$ python -q
>>> import numpy as np
>>> np.set_printoptions(precision=2, suppress=True, linewidth=120)
>>> arr = np.cumsum(np.array([[1, 2, -1],
...     [2, -2, -1],
...     [-2, 0, -1],
...     [-2, -2, -2],
...     [0, 0, 1],
...     [-2, -1, 1],
...     [-1, -2, -2],
...     [1, -1, -1],
...     [1, -2, 0],
...     [-2, -1, 0],
...     [-2, -1, 2],
...     [-1, 0, -2],
...     [-2, -1, 2],
...     [2, -2, 1],
...     [1, 1, 1],
...     [-2, 0, -1]]), axis=0)
>>> print(arr)
[[  1   2  -1]
 [  3   0  -2]
 [  1   0  -3]
 [ -1  -2  -5]
 [ -1  -2  -4]
 [ -3  -3  -3]
 [ -4  -5  -5]
 [ -3  -6  -6]
 [ -2  -8  -6]
 [ -4  -9  -6]
 [ -6 -10  -4]
 [ -7 -10  -6]
 [ -9 -11  -4]
 [ -7 -13  -3]
 [ -6 -12  -2]
 [ -8 -12  -3]]
>>> print(np.count_nonzero(arr))
46
>>> print(np.linalg.matrix_rank(arr))
3
>>> print(np.unravel_index(np.abs(arr).argmax(), arr.shape))
(np.int64(13), np.int64(1))
>>> print(np.abs(arr).max())
13
>>> print(arr - arr[0])
[[  0   0   0]
 [  2  -2  -1]
 [  0  -2  -2]
 [ -2  -4  -4]
 [ -2  -4  -3]
 [ -4  -5  -2]
 [ -5  -7  -4]
 [ -4  -8  -5]
 [ -3 -10  -5]
 [ -5 -11  -5]
 [ -7 -12  -3]
 [ -8 -12  -5]
 [-10 -13  -3]
 [ -8 -15  -2]
 [ -7 -14  -1]
 [ -9 -14  -2]]
>>> print(arr.sum(axis=1))
[  2   1  -2  -8  -7  -9 -14 -15 -16 -19 -20 -23 -24 -23 -20 -23]
>>> print(arr.mean(axis=0))
[-3.5  -6.31 -3.94]
>>> np.zeros(16, 3)
Traceback (most recent call last):
  File "<python-input-11>", line 1, in <module>
    np.zeros(16, 3)
    ~~~~~~~~^^^^^^^
TypeError: Cannot interpret '3' as a data type
>>> print(np.linalg.svd(arr, compute_uv=False))
[39.44  9.91  4.52]
>>> arr[:, 3]
Traceback (most recent call last):
  File "<python-input-13>", line 1, in <module>
    arr[:, 3]
    ~~~^^^^^^
IndexError: index 3 is out of bounds for axis 1 with size 3
>>> print(np.diff(arr, axis=0))
[[ 2 -2 -1]
 [-2  0 -1]
 [-2 -2 -2]
 [ 0  0  1]
 [-2 -1  1]
 [-1 -2 -2]
 [ 1 -1 -1]
 [ 1 -2  0]
 [-2 -1  0]
 [-2 -1  2]
 [-1  0 -2]
 [-2 -1  2]
 [ 2 -2  1]
 [ 1  1  1]
 [-2  0 -1]]
>>> arr[16]
Traceback (most recent call last):
  File "<python-input-15>", line 1, in <module>
    arr[16]
    ~~~^^^^
IndexError: index 16 is out of bounds for axis 0 with size 16
>>> M2 = arr / np.sqrt((arr ** 2).mean(axis=1, keepdims=True))
>>> print(np.linalg.matrix_rank(M2) == np.linalg.matrix_rank(arr))
True
>>> print(np.linalg.norm(M2, axis=1))
[1.73 1.73 1.73 1.73 1.73 1.73 1.73 1.73 1.73 1.73 1.73 1.73 1.73 1.73 1.73 1.73]
>>> print(M2[12])
[-1.06 -1.29 -0.47]
>>> F = np.loadtxt("layer10.csv", delimiter=",")
>>> print(F)
[[ 81.   1.   1.]
 [  1. 180.   2.]
 [  1.   1. -79.]]
>>> M2 = np.linalg.inv(F)
>>> print((np.abs(M2) > 1e-9).astype(int))
[[1 1 1]
 [1 1 1]
 [1 1 1]]
>>> M2 = F / np.linalg.norm(F, axis=1, keepdims=True)
>>> cov = M2 @ M2.T
>>> print(cov.round(2) + 0)
[[1.   0.02 0.  ]
 [0.02 1.   0.  ]
 [0.   0.   1.  ]]
>>> print(cov[1].round(2) + 0)
[0.02 1.   0.  ]
>>> print((np.abs(cov) > 0.9).astype(int))
[[1 0 0]
 [0 1 0]
 [0 0 1]]
>>> vec = np.array([3, 1, 0])
>>> rhs = F @ vec
>>> c, lr = np.zeros(3), 1 / np.linalg.norm(F, 2) ** 2
>>> for i in range(8):
...     c -= lr * F.T @ (F @ c - rhs)
...     if i % 2 == 0: print(i, round(np.linalg.norm(F @ c - rhs), 2))
... 
0 193.14
2 122.86
4 78.15
6 49.71
>>> print(np.round(np.linalg.cond(F), 2))
2.28
>>> print(c.round(2) + 0)
[2.51 1.   0.  ]
>>> r0 = np.array([-3, -2])
>>> print(np.convolve(F[2], r0))
[ -3.  -5. 235. 158.]
>>> vec = np.array([4, 3, 1])
>>> rhs = F @ vec
>>> print(rhs)
[328. 546. -72.]
>>> print(np.round(np.linalg.solve(F.T, F[1]), 2) + 0)
[0. 1. 0.]
>>> print(np.round(np.linalg.solve(F, F[:, 1]), 2) + 0)
[0. 1. 0.]
>>> K = np.array([[0, 0, 0, 0], [0, 0, 1, 1], [0, 1, 0, 1], [0, 1, 1, 0]])
>>> # equal to its transpose
>>> Uu, sig, vt = np.linalg.svd(K)
>>> vecs = vt[:(sig > 1e-8).sum()]
>>> rng = np.random.default_rng(36151)
>>> vec = K[0] + 3 * K[1] + rng.integers(2) * np.eye(4)[3]
>>> print(vec)
[0. 0. 3. 4.]
>>> print(np.round(vecs.T @ vecs, 2) + 0)
[[0. 0. 0. 0.]
 [0. 1. 0. 0.]
 [0. 0. 1. 0.]
 [0. 0. 0. 1.]]
>>> print(np.diag(vecs.T @ vecs))
[0. 1. 1. 1.]
>>> mat = np.loadtxt("block17.csv", delimiter=",")
>>> print(mat)
[[ -5.  -1.   2.]
 [-10.  -5.   7.]
 [-12.  -9.  10.]
 [ -7. -13.   7.]
 [ -2. -13.   9.]
 [ -4. -15.   5.]
 [ -5. -19.   7.]
 [ -1. -21.   8.]
 [  1. -26.   7.]
 [ -2. -26.  10.]
 [  1. -28.   6.]
 [ -4. -27.   5.]
 [ -8. -22.   1.]
 [ -4. -17.   4.]
 [  1. -22.   0.]
 [ -3. -19.  -2.]
 [  2. -21.  -7.]
 [  2. -19.  -6.]
 [ -1. -15.  -5.]
 [  2. -11.  -7.]
 [ -1. -16.  -5.]
 [  2. -20.  -2.]
 [ -3. -24.  -1.]
 [ -6. -29.   3.]
 [ -5. -33.   3.]]
>>> # column 1 dominates
>>> dist = np.linalg.norm(mat[:, None] - mat[None], axis=-1)
>>> print(np.linalg.matrix_rank(dist ** 2))
5
>>> print(dist.shape)
(25, 25)
>>> print((dist + 1e9 * np.eye(25)).round(6).argmin(axis=1))
[ 1  2  1  5  5 13 13  6 10  8  8 23 22  5 21 20 17 16 20 18 18 14 14 11 23]
>>> print(dist[:5, :5])
[[ 0.    8.12 13.3  13.15 14.21]
 [ 8.12  0.    5.39  8.54 11.49]
 [13.3   5.39  0.    7.07 10.82]
 [13.15  8.54  7.07  0.    5.39]
 [14.21 11.49 10.82  5.39  0.  ]]
